% python3 -q
>>> import numpy as np
>>> import numpy.linalg as la
>>> np.set_printoptions(precision=2, suppress=True, linewidth=100, sign=" ")
>>> M2 = np.array([[3]])
>>> W2 = np.array([[4, -9, 4, 4, -7, -7],
...     [-6, -3, -4, 9, -8, 8],
...     [7, -1, 6, 7, 5, 3],
...     [-8, -7, 2, -9, -3, 1],
...     [-1, 2, -8, 2, -4, 1],
...     [-5, -7, 1, 3, -7, 7]])
>>> X = np.block([[M2, np.zeros((1, 6))], [np.zeros((6, 1)), W2]])
>>> X
array([[ 3.,  0.,  0.,  0.,  0.,  0.,  0.],
       [ 0.,  4., -9.,  4.,  4., -7., -7.],
       [ 0., -6., -3., -4.,  9., -8.,  8.],
       [ 0.,  7., -1.,  6.,  7.,  5.,  3.],
       [ 0., -8., -7.,  2., -9., -3.,  1.],
       [ 0., -1.,  2., -8.,  2., -4.,  1.],
       [ 0., -5., -7.,  1.,  3., -7.,  7.]])
>>> X @ X
array([[   9.,    0.,    0.,    0.,    0.,    0.,    0.],
       [   0.,  108.,   -6.,  133., -108.,  129., -140.],
       [   0., -138.,  -68.,   54., -152.,   -5.,   63.],
       [   0.,    0., -126.,   45.,   17.,  -73.,   -6.],
       [   0.,   94.,  141.,   15.,   -3.,  154.,    1.],
       [   0.,  -89.,  -18.,  -23.,  -65.,  -46.,    4.],
       [   0.,  -23.,  -19.,   83.,  -96.,   66.,   27.]])
>>> np.flatnonzero(la.matrix_power((X != 0) + (X.T != 0) + np.eye(7), 7)[2])
array([ 1,  2,  3,  4,  5,  6])
>>> (la.matrix_power((X != 0) + (X.T != 0) + np.eye(7), 7) > 0).astype(int)
array([[ 1,  0,  0,  0,  0,  0,  0],
       [ 0,  1,  1,  1,  1,  1,  1],
       [ 0,  1,  1,  1,  1,  1,  1],
       [ 0,  1,  1,  1,  1,  1,  1],
       [ 0,  1,  1,  1,  1,  1,  1],
       [ 0,  1,  1,  1,  1,  1,  1],
       [ 0,  1,  1,  1,  1,  1,  1]])
>>> np.sort(la.eigvals(X).real)
array([-9.7 , -9.7 ,  0.02,  0.02,  3.  ,  9.18, 11.18])
>>> x = np.array([0, 2, 1, 0, 0, -1, 1])
>>> y = X @ x
>>> y
array([  0.,  -1.,   1.,  11., -19.,   5.,  -3.])
>>> np.round(la.solve(X, y), 2) + 0
array([ 0.,  2.,  1.,  0.,  0., -1.,  1.])
>>> np.round(la.solve(X, X[:, 2]), 2) + 0
array([ 0.,  0.,  1.,  0.,  0.,  0.,  0.])
>>> left, s, VT = la.svd(X, full_matrices=False)
>>> s
array([ 21.77,  17.06,  15.88,  11.07,   3.  ,   2.33,   1.02])
>>> np.round(left.T @ left, 2) + 0
array([[ 1.,  0.,  0.,  0.,  0.,  0.,  0.],
       [ 0.,  1.,  0.,  0.,  0.,  0.,  0.],
       [ 0.,  0.,  1.,  0.,  0.,  0.,  0.],
       [ 0.,  0.,  0.,  1.,  0.,  0.,  0.],
       [ 0.,  0.,  0.,  0.,  1.,  0.,  0.],
       [ 0.,  0.,  0.,  0.,  0.,  1.,  0.],
       [ 0.,  0.,  0.,  0.,  0.,  0.,  1.]])
>>> np.abs(left[:, 0]).round(6).argmax()
np.int64(2)
>>> np.round(left.T @ X @ VT.T, 2) + 0
array([[ 21.77,   0.  ,   0.  ,   0.  ,   0.  ,   0.  ,   0.  ],
       [  0.  ,  17.06,   0.  ,   0.  ,   0.  ,   0.  ,   0.  ],
       [  0.  ,   0.  ,  15.88,   0.  ,   0.  ,   0.  ,   0.  ],
       [  0.  ,   0.  ,   0.  ,  11.07,   0.  ,   0.  ,   0.  ],
       [  0.  ,   0.  ,   0.  ,   0.  ,   3.  ,   0.  ,   0.  ],
       [  0.  ,   0.  ,   0.  ,   0.  ,   0.  ,   2.33,   0.  ],
       [  0.  ,   0.  ,   0.  ,   0.  ,   0.  ,   0.  ,   1.02]])
>>> def softmax(z):
...     e = np.exp(z - z.max(axis=-1, keepdims=True))
...     return e / e.sum(axis=-1, keepdims=True)
... 
>>> np.round(softmax(X[3] + -2), 2) + 0
array([ 0.  ,  0.4 ,  0.  ,  0.15,  0.4 ,  0.05,  0.01])
>>> np.round(softmax(10 * X[3]), 2) + 0
array([ 0. ,  0.5,  0. ,  0. ,  0.5,  0. ,  0. ])
>>> print(np.round(softmax(X[3]), 2) + 0)
[ 0.    0.4   0.    0.15  0.4   0.05  0.01]
>>> softmax(X).sum(axis=1)
array([ 1.,  1.,  1.,  1.,  1.,  1.,  1.])
>>> att = X @ X.T / np.sqrt(7)
>>> np.round(softmax(att), 2) + 0
array([[ 0.83,  0.03,  0.03,  0.03,  0.03,  0.03,  0.03],
       [ 0.  ,  1.  ,  0.  ,  0.  ,  0.  ,  0.  ,  0.  ],
       [ 0.  ,  0.  ,  1.  ,  0.  ,  0.  ,  0.  ,  0.  ],
       [ 0.  ,  0.  ,  0.  ,  1.  ,  0.  ,  0.  ,  0.  ],
       [ 0.  ,  0.  ,  0.  ,  0.  ,  1.  ,  0.  ,  0.  ],
       [ 0.  ,  0.  ,  0.5 ,  0.  ,  0.  ,  0.5 ,  0.  ],
       [ 0.  ,  0.  ,  0.82,  0.  ,  0.  ,  0.  ,  0.18]])
>>> np.round(softmax(att + np.triu(np.full(att.shape, -np.inf), 1)), 2) + 0
array([[ 1.  ,  0.  ,  0.  ,  0.  ,  0.  ,  0.  ,  0.  ],
       [ 0.  ,  1.  ,  0.  ,  0.  ,  0.  ,  0.  ,  0.  ],
       [ 0.  ,  0.  ,  1.  ,  0.  ,  0.  ,  0.  ,  0.  ],
       [ 0.  ,  0.  ,  0.  ,  1.  ,  0.  ,  0.  ,  0.  ],
       [ 0.  ,  0.  ,  0.  ,  0.  ,  1.  ,  0.  ,  0.  ],
       [ 0.  ,  0.  ,  0.5 ,  0.  ,  0.  ,  0.5 ,  0.  ],
       [ 0.  ,  0.  ,  0.82,  0.  ,  0.  ,  0.  ,  0.18]])
>>> softmax(att).round(6).argmax(axis=1)
array([ 0,  1,  2,  3,  4,  2,  2])
>>> M2 = X / la.norm(X, axis=1, keepdims=True)
>>> G = M2 @ M2.T
>>> np.argwhere(np.triu(np.abs(G) > 0.95, 1))
array([], shape=(0, 2), dtype=int64)
>>> G[3]
array([ 0.  ,  0.17, -0.07,  1.  , -0.6 , -0.49, -0.09])
>>> s = 3 * 0.9 ** np.arange(4)
>>> rng = np.random.default_rng(3349)
>>> mat = rng.normal(size=(42, 4)) * rng.permutation(s)
>>> mat
array([[ 1.29, -0.23,  0.4 , -3.35],
       [-4.93, -4.72,  2.56,  0.71],
       [ 2.44,  0.93, -0.86,  3.69],
       [-3.29,  1.4 , -0.18,  2.34],
       [-4.57, -1.52,  2.44,  5.26],
       [-1.77, -5.81,  2.95, -1.56],
       [ 2.82, -0.35,  4.21,  3.17],
       [-1.45,  2.13,  0.27, -4.45],
       [-2.41, -3.89,  1.19,  2.78],
       [-2.37, -0.89, -1.52, -3.09],
       [-1.11,  0.56,  2.81, -4.35],
       [ 1.92, -1.43, -1.19, -2.19],
       [ 1.26,  2.16,  3.61, -0.95],
       [-1.8 ,  4.68, -1.5 ,  1.04],
       [-1.91, -3.04,  4.49, -0.23],
       [-0.89, -1.7 ,  2.01, -0.56],
       [-3.14, -1.26,  0.66, -3.39],
       [ 4.32, -3.67, -1.53,  0.44],
       [-1.79,  0.94, -0.88,  1.55],
       [-6.7 , -2.36, -2.67, -3.66],
       [-3.49, -1.53,  2.3 ,  0.14],
       [ 0.42, -0.23,  2.65, -0.86],
       [ 0.95,  1.41,  4.69, -4.22],
       [ 0.97, -2.12,  2.49,  4.36],
       [ 3.56,  3.43, -3.06, -1.32],
       [ 0.85,  0.98, -5.45, -1.25],
       [-1.12, -0.56, -1.29,  5.37],
       [-1.18, -1.08, -2.47, -3.76],
       [-0.7 , -4.54,  0.73,  4.1 ],
       [-2.31,  2.  , -5.08,  0.54],
       [ 2.64,  2.66, -0.75, -2.7 ],
       [-0.04,  6.7 ,  0.16,  1.56],
       [-2.43, -3.71, -0.94,  6.42],
       [ 1.  ,  3.08, -2.78,  1.67],
       [-0.04,  7.46,  0.71, -0.29],
       [ 2.52, -4.2 ,  0.2 , -0.45],
       [-0.55, -3.49,  2.67,  5.46],
       [-3.72,  4.16, -1.27, -2.32],
       [-2.34, -1.8 ,  1.86,  4.35],
       [-2.47,  1.48,  1.53, -1.44],
       [-1.58,  4.77, -4.57,  3.02],
       [ 8.27,  0.51,  1.97,  1.35]])
>>> Q, evecs = la.qr(X[:, :1])[0], la.qr(X[:, 1:])[0]
>>> s = la.svd(Q.T @ evecs, compute_uv=False)
>>> s.round(2) + 0
array([ 0.])
>>> round(la.norm(Q @ Q.T - evecs @ evecs.T, 2), 2)
np.float64(1.0)
>>> print(np.degrees(np.arccos(s.clip(0, 1))))
[ 90.]
>>> round(np.abs(mat).max(), 2)
np.float64(8.27)
>>> round(la.norm(mat), 2)
np.float64(37.15)
>>> np.unravel_index(np.abs(mat).argmax(), mat.shape)
(np.int64(41), np.int64(0))
>>> z = mat[:, 1] > np.median(mat[:, 1])
>>> r0 = mat[z].mean(axis=0) - mat[~z].mean(axis=0)
>>> print(np.argsort(-np.abs(r0).round(6), kind="stable"))
[ 1  3  0  2]
>>> ((mat - mat.mean(axis=0)) @ r0 > 0).astype(int)
array([ 1,  0,  1,  1,  0,  0,  0,  1,  0,  1,  1,  1,  1,  1,  0,  0,  0,  0,  1,  0,  0,  0,  1,
        0,  1,  1,  0,  1,  0,  1,  1,  1,  0,  1,  1,  0,  0,  1,  0,  1,  1,  1])
>>> print(np.round((((mat - mat.mean(axis=0)) @ r0 > 0) == z).mean(), 2))
0.9
>>> z.astype(int)
array([ 1,  0,  1,  1,  0,  0,  0,  1,  0,  0,  1,  0,  1,  1,  0,  0,  0,  0,  1,  0,  0,  1,  1,
        0,  1,  1,  0,  0,  0,  1,  1,  1,  0,  1,  1,  0,  0,  1,  0,  1,  1,  1])
>>> r0
array([ 1.48,  4.98, -1.27, -1.64])
>>> dist = la.norm(mat[:, None] - mat[None], axis=-1)
>>> dist.shape
(42, 42)
>>> (dist + 1e9 * np.eye(42)).round(6).argmin(axis=1)
array([ 11,  20,  33,  18,  38,  14,  23,  10,  28,  27,  22,   0,  21,  31,  15,  21,   9,  35,
         3,   9,  15,  15,  10,  36,  30,  29,  32,   9,   8,  25,  24,  34,  28,  13,  31,  17,
        23,  13,   4,   7,  13,   6])
>>> M2 = np.array([[0, -4], [-4, 5], [-2, 3]])
>>> feats = np.tile(M2, (2, 3))
>>> print(feats)
[[ 0 -4  0 -4  0 -4]
 [-4  5 -4  5 -4  5]
 [-2  3 -2  3 -2  3]
 [ 0 -4  0 -4  0 -4]
 [-4  5 -4  5 -4  5]
 [-2  3 -2  3 -2  3]]
>>> # rows and columns are dependent
>>> print(np.allclose(feats, feats.T))
False
>>> np.round(np.sort(np.abs(la.eigvals(feats))), 2) + 0
array([ 0.,  0.,  0.,  0.,  0.,  2.])
>>> print((feats + feats.T) / 2)
[[ 0.  -4.  -1.  -2.  -2.  -3. ]
 [-4.   5.  -0.5  0.5  0.5  4. ]
 [-1.  -0.5 -2.   1.5 -3.   0.5]
 [-2.   0.5  1.5 -4.   2.5 -0.5]
 [-2.   0.5 -3.   2.5 -4.   1.5]
 [-3.   4.   0.5 -0.5  1.5  3. ]]
>>> print(np.trace(feats))
-2
>>> la.matrix_power(feats, 2)
array([[ 24, -16,  24, -16,  24, -16],
       [ -6,   4,  -6,   4,  -6,   4],
       [ -6,   4,  -6,   4,  -6,   4],
       [ 24, -16,  24, -16,  24, -16],
       [ -6,   4,  -6,   4,  -6,   4],
       [ -6,   4,  -6,   4,  -6,   4]])
>>> print(np.round(la.det(feats), 2))
0.0
>>> np.allclose(feats[:-1].T @ la.lstsq(feats[:-1].T, feats[-1])[0], feats[-1])
True
>>> np.unique(feats.round(6), axis=0).shape
(3, 6)
>>> la.lstsq(feats[:-1].T, feats[-1])[2]
np.int32(2)
>>> rk = la.matrix_rank(feats)
>>> rk
np.int64(2)
>>> ns = la.svd(feats)[2][rk:].T
>>> np.round(ns @ ns.T, 2) + 0
array([[ 0.67,  0.  , -0.33,  0.  , -0.33,  0.  ],
       [ 0.  ,  0.67,  0.  , -0.33,  0.  , -0.33],
       [-0.33,  0.  ,  0.67,  0.  , -0.33,  0.  ],
       [ 0.  , -0.33,  0.  ,  0.67,  0.  , -0.33],
       [-0.33,  0.  , -0.33,  0.  ,  0.67,  0.  ],
       [ 0.  , -0.33,  0.  , -0.33,  0.  ,  0.67]])
>>> np.round(feats @ ns, 2) + 0
array([[ 0.,  0.,  0.,  0.],
       [ 0.,  0.,  0.,  0.],
       [ 0.,  0.,  0.,  0.],
       [ 0.,  0.,  0.,  0.],
       [ 0.,  0.,  0.,  0.],
       [ 0.,  0.,  0.,  0.]])
>>> np.allclose(feats @ ns, 0)
True
>>> [int(la.matrix_rank(np.delete(feats, i, axis=0))) for i in range(6)]
[2, 2, 2, 2, 2, 2]
>>> W2 = mat[[9, 31]].astype(float)
>>> for _ in range(4):
...     z = la.norm(mat[:, None] - W2, axis=-1).argmin(axis=1)
...     W2 = np.array([mat[z == j].mean(axis=0) for j in range(2)])
... 
>>> print(z)
[ 0  0  1  0  0  0  0  1  0  0  0  0  0  1  0  0  0  0  1  0  0  0  0  0  1  1  0  0  0  1  1  1  0
  1  1  0  0  1  0  0  1  1]
>>> W2
array([[-1.1 , -1.68,  1.24,  0.39],
       [ 0.43,  3.17, -1.65,  0.15]])
>>> np.bincount(z)
array([ 28,  14])
>>> T = np.stack([W2, 2 * W2, W2[::-1]])
>>> T.shape
(3, 2, 4)
>>> np.einsum("bij,cij->bc", T, T)
array([[ 18.73,  37.46, -15.6 ],
       [ 37.46,  74.93, -31.2 ],
       [-15.6 , -31.2 ,  18.73]])
>>> la.matrix_rank(T)
array([ 2,  2,  2])
>>> (T @ W2.T).shape
(3, 2, 2)
>>> F = np.loadtxt("w.csv", delimiter=",")
>>> F
array([[ 0.25,  0.  ,  0.12,  0.25,  0.25,  0.12],
       [ 0.25,  0.25,  0.12,  0.12,  0.12,  0.12],
       [ 0.25,  0.25,  0.25,  0.  ,  0.25,  0.  ],
       [ 0.1 ,  0.2 ,  0.2 ,  0.3 ,  0.1 ,  0.1 ],
       [ 0.29,  0.  ,  0.  ,  0.14,  0.29,  0.29],
       [ 0.12,  0.12,  0.25,  0.  ,  0.25,  0.25]])
>>> z = rng.permutation(6)
>>> print(z)
[ 2  5  4  0  1  3]
>>> M2 = F[z][:, z]
>>> M2
array([[ 0.25,  0.  ,  0.25,  0.25,  0.25,  0.  ],
       [ 0.25,  0.25,  0.25,  0.12,  0.12,  0.  ],
       [ 0.  ,  0.29,  0.29,  0.29,  0.  ,  0.14],
       [ 0.12,  0.12,  0.25,  0.25,  0.  ,  0.25],
       [ 0.12,  0.12,  0.12,  0.25,  0.25,  0.12],
       [ 0.2 ,  0.1 ,  0.1 ,  0.1 ,  0.2 ,  0.3 ]])
>>> np.round(np.trace(M2), 2)
np.float64(1.59)
>>> np.sort(np.abs(la.eigvals(M2)))
array([ 0.09,  0.09,  0.23,  0.23,  0.3 ,  1.  ])
>>> r0, g = F[3], F[1]
>>> r0 @ r0
np.float64(0.2)
>>> round(r0 @ g, 2)
np.float64(0.16)
>>> pr = (r0 @ g) / (r0 @ r0) * r0
>>> pr
array([ 0.08,  0.16,  0.16,  0.24,  0.08,  0.08])
>>> la.matrix_power(F, 100)
array([[ 0.22,  0.11,  0.15,  0.14,  0.22,  0.16],
       [ 0.22,  0.11,  0.15,  0.14,  0.22,  0.16],
       [ 0.22,  0.11,  0.15,  0.14,  0.22,  0.16],
       [ 0.22,  0.11,  0.15,  0.14,  0.22,  0.16],
       [ 0.22,  0.11,  0.15,  0.14,  0.22,  0.16],
       [ 0.22,  0.11,  0.15,  0.14,  0.22,  0.16]])
>>> F.sum(axis=1)
array([ 1.,  1.,  1.,  1.,  1.,  1.])
>>> pr = np.eye(6)[4]
>>> for _ in range(7):
...     pr = pr @ F
...     print(pr.round(2))
... 
[ 0.29  0.    0.    0.14  0.29  0.29]
[ 0.2   0.06  0.14  0.16  0.24  0.2 ]
[ 0.21  0.11  0.15  0.14  0.23  0.17]
[ 0.22  0.11  0.15  0.14  0.22  0.16]
[ 0.22  0.11  0.15  0.14  0.22  0.16]
[ 0.22  0.11  0.15  0.14  0.22  0.16]
[ 0.22  0.11  0.15  0.14  0.22  0.16]
